% ipython --no-banner

In [1]: import numpy as np

In [2]: import numpy.linalg as la

In [3]: np.set_printoptions(precision=1, suppress=True, linewidth=200, floatmode="fixed")

In [4]: X = np.array([[3.0, 0.0, 0.0, 0.0, 0.0, 0.0],
   ...:     [0.0, 3.0, 2.0, 2.0, 0.0, 0.0],
   ...:     [0.0, 2.0, 3.0, 2.0, 0.0, 0.0],
   ...:     [0.0, 2.0, 2.0, 3.0, 0.0, 0.0],
   ...:     [0.0, 0.0, 0.0, 0.0, 3.0, 2.0],
   ...:     [0.0, 0.0, 0.0, 0.0, 2.0, 3.0]])

In [5]: # equal to its transpose

In [6]: vals, V = la.eigh(X)

In [7]: vec = np.array([3, 1, 3, 2, 2, 1])

In [8]: V * np.abs(vals) @ V.T
Out[8]: 
array([[3.0, 0.0, 0.0, 0.0, 0.0, 0.0],
       [0.0, 3.0, 2.0, 2.0, 0.0, 0.0],
       [0.0, 2.0, 3.0, 2.0, 0.0, 0.0],
       [0.0, 2.0, 2.0, 3.0, 0.0, 0.0],
       [0.0, 0.0, 0.0, 0.0, 3.0, 2.0],
       [0.0, 0.0, 0.0, 0.0, 2.0, 3.0]])

In [9]: np.abs(X).sum(axis=1).max(), round(np.abs(vals).max(), 1)
Out[9]: (np.float64(7.0), np.float64(7.0))

In [10]: V * np.maximum(vals, 0) @ V.T
Out[10]: 
array([[3.0, 0.0, 0.0, 0.0, 0.0, 0.0],
       [0.0, 3.0, 2.0, 2.0, 0.0, 0.0],
       [0.0, 2.0, 3.0, 2.0, 0.0, 0.0],
       [0.0, 2.0, 2.0, 3.0, 0.0, 0.0],
       [0.0, 0.0, 0.0, 0.0, 3.0, 2.0],
       [0.0, 0.0, 0.0, 0.0, 2.0, 3.0]])

In [11]: vec @ X @ vec
Out[11]: np.float64(136.0)

In [12]: round(vec @ X @ vec / (vec @ vec), 1), round(vals[0], 1), round(vals[-1], 1)
Out[12]: (np.float64(4.9), np.float64(1.0), np.float64(7.0))

In [13]: X.reshape(2, -1)
Out[13]: 
array([[3.0, 0.0, 0.0, 0.0, 0.0, 0.0, 0.0, 3.0, 2.0, 2.0, 0.0, 0.0, 0.0, 2.0, 3.0, 2.0, 0.0, 0.0],
       [0.0, 2.0, 2.0, 3.0, 0.0, 0.0, 0.0, 0.0, 0.0, 0.0, 3.0, 2.0, 0.0, 0.0, 0.0, 0.0, 2.0, 3.0]])

In [14]: X.reshape(-1, 2)
Out[14]: 
array([[3.0, 0.0],
       [0.0, 0.0],
       [0.0, 0.0],
       [0.0, 3.0],
       [2.0, 2.0],
       [0.0, 0.0],
       [0.0, 2.0],
       [3.0, 2.0],
       [0.0, 0.0],
       [0.0, 2.0],
       [2.0, 3.0],
       [0.0, 0.0],
       [0.0, 0.0],
       [0.0, 0.0],
       [3.0, 2.0],
       [0.0, 0.0],
       [0.0, 0.0],
       [2.0, 3.0]])

In [15]: blk = X.reshape(6, 2, -1)

In [16]: np.einsum("ihd,jhd->hij", blk, blk).shape
Out[16]: (2, 6, 6)

In [17]: np.swapaxes(blk, 1, 2)[0]
Out[17]: 
array([[3.0, 0.0],
       [0.0, 0.0],
       [0.0, 0.0]])
